% python3 -q
>>> import numpy as np
>>> np.set_printoptions(suppress=True, linewidth=200)
>>> rnd = lambda a: np.round(a, 2) + 0
>>> K = np.load("dump.npy")
>>> K
array([[ 2,  1,  2, -2,  2,  3],
       [ 1,  3,  2, -1,  0,  0],
       [ 0,  3,  3,  0,  0,  1],
       [ 2,  0,  1, -2,  3,  2],
       [ 1,  1,  1, -1,  1,  1]])
>>> other = K / np.linalg.norm(K, axis=1, keepdims=True)
>>> cov = other @ other.T
>>> (np.abs(cov) > 0.9).astype(int)
array([[1, 0, 0, 1, 1],
       [0, 1, 0, 0, 0],
       [0, 0, 1, 0, 0],
       [1, 0, 0, 1, 0],
       [1, 0, 0, 0, 1]])
>>> (cov - 2 * np.eye(5)).round(6).argmax(axis=1)
array([4, 2, 1, 0, 0])
>>> rnd(cov)
array([[1.  , 0.56, 0.54, 0.92, 0.96],
       [0.56, 1.  , 0.89, 0.33, 0.74],
       [0.54, 0.89, 1.  , 0.24, 0.66],
       [0.92, 0.33, 0.24, 1.  , 0.87],
       [0.96, 0.74, 0.66, 0.87, 1.  ]])
>>> rnd(cov[1])
array([0.56, 1.  , 0.89, 0.33, 0.74])
>>> arr = np.loadtxt("case7.csv", delimiter=",")
>>> arr
array([[ -0.3 ,  -3.6 ,   0.6 ,  -0.9 ,   1.4 ,   2.2 ,  -1.1 ,  -0.7 ,  -1.3 ],
       [  2.4 ,   1.58,   0.6 ,   0.4 ,  -0.7 ,  -0.6 ,  -0.3 ,   0.9 ,  -1.2 ],
       [  0.8 ,   4.4 ,   1.3 ,   1.1 ,  -1.  ,   0.4 ,   1.7 ,  -1.3 ,  -0.8 ],
       [  0.2 ,  -2.41,  -0.3 ,  -0.6 ,  -0.6 ,  -0.3 ,   0.3 ,   0.9 ,  -1.1 ],
       [  0.4 ,   2.39,  -0.1 ,   0.6 ,  -1.2 ,   1.1 ,  -0.3 ,  -1.1 ,  -1.6 ],
       [ -1.6 , -12.38,   1.  ,  -3.1 ,   0.7 ,  -0.9 ,   1.9 ,  -0.2 ,   0.2 ],
       [ -0.7 ,   0.01,  -0.5 ,   0.  ,   0.  ,  -0.7 ,  -1.3 ,  -0.5 ,   1.7 ],
       [  0.1 ,   0.38,   1.6 ,   0.1 ,   0.7 ,  -1.  ,   0.1 ,   0.2 ,   0.1 ],
       [ -1.2 ,   6.37,  -0.3 ,   1.6 ,   1.4 ,  -0.6 ,   1.2 ,   1.  ,  -0.2 ],
       [ -1.5 ,   8.78,   0.3 ,   2.2 ,  -0.2 ,  -1.2 ,  -1.6 ,   0.7 ,   0.2 ],
       [ -0.7 ,  -5.98,  -0.3 ,  -1.5 ,   1.4 ,   0.  ,  -1.8 ,   0.  ,  -0.3 ],
       [ -0.5 ,   0.38,   0.8 ,   0.1 ,   0.9 ,   1.1 ,  -0.5 ,   0.8 ,  -0.3 ],
       [ -0.6 ,   2.4 ,  -0.9 ,   0.6 ,   0.8 ,  -0.5 ,  -2.2 ,   0.1 ,  -0.3 ],
       [ -0.2 ,  -0.83,   0.3 ,  -0.2 ,  -1.1 ,   0.2 ,   0.5 ,   0.5 ,  -0.1 ],
       [  1.2 ,   3.58,   0.9 ,   0.9 ,   1.3 ,  -1.2 ,  -1.  ,  -0.7 ,  -1.2 ],
       [  0.4 ,  -1.6 ,  -1.7 ,  -0.4 ,  -2.4 ,   0.6 ,   0.4 ,  -1.7 ,  -0.2 ],
       [  0.5 ,   5.98,   0.2 ,   1.5 ,   0.  ,  -0.8 ,   0.1 ,   0.  ,   0.8 ],
       [  0.2 ,  -7.24,   1.2 ,  -1.8 ,   0.2 ,   0.4 ,   1.  ,  -0.3 ,   0.3 ],
       [  1.1 ,   5.25,   0.  ,   1.3 ,   1.4 ,  -0.1 ,  -1.3 ,  -1.2 ,   0.7 ],
       [ -0.7 ,  -0.02,  -0.4 ,   0.  ,   1.8 ,  -0.1 ,   2.  ,  -1.2 ,   1.1 ],
       [  1.  ,   3.61,  -0.3 ,   0.9 ,   0.6 ,   1.6 ,  -0.7 ,   1.  ,   1.5 ],
       [ -1.2 ,   2.4 ,  -0.4 ,   0.6 ,  -1.5 ,   2.6 ,  -0.4 ,   0.3 ,   0.8 ],
       [ -0.1 ,   3.22,   1.  ,   0.8 ,  -0.4 ,   0.2 ,  -1.4 ,  -0.6 ,   0.4 ],
       [  0.  ,   5.6 ,  -2.1 ,   1.4 ,   0.4 ,  -1.8 ,   0.1 ,   0.7 ,   0.  ],
       [ -1.9 ,   1.16,   1.8 ,   0.3 ,  -0.6 ,  -1.1 ,   0.4 ,   1.1 ,   0.1 ],
       [ -1.1 ,  -7.59,  -0.3 ,  -1.9 ,   1.  ,  -1.6 ,  -1.  ,  -0.8 ,   0.9 ],
       [  0.8 ,   4.79,  -0.2 ,   1.2 ,   1.2 ,  -1.  ,  -0.3 ,   0.4 ,  -1.8 ],
       [ -1.5 ,  -1.2 ,   0.4 ,  -0.3 ,  -0.3 ,  -0.5 ,   1.  ,  -0.2 ,   0.6 ],
       [ -1.5 ,   5.17,   0.  ,   1.3 ,   0.6 ,  -1.  ,   1.5 ,   0.4 ,   0.5 ],
       [  1.3 ,  -7.23,  -0.7 ,  -1.8 ,   0.  ,  -0.4 ,   0.7 ,  -0.4 ,  -0.9 ],
       [  0.5 ,  -0.81,  -1.1 ,  -0.2 ,   1.  ,  -0.3 ,   0.2 ,   0.  ,   0.8 ],
       [  0.5 ,   0.82,   0.  ,   0.2 ,   0.2 ,   0.2 ,  -2.7 ,   1.4 ,   1.2 ]])
>>> # column 1 dominates
>>> D = np.linalg.norm(arr[:, None] - arr[None], axis=-1)
>>> np.linalg.matrix_rank(D ** 2)
np.int64(11)
>>> D.mean(axis=1).argmax()
np.int64(5)
>>> rnd(D[:5, :5])
array([[0.  , 7.16, 9.34, 4.17, 6.93],
       [7.16, 0.  , 4.65, 4.8 , 3.53],
       [9.34, 4.65, 0.  , 7.73, 3.41],
       [4.17, 4.8 , 7.73, 0.  , 5.61],
       [6.93, 3.53, 3.41, 5.61, 0.  ]])
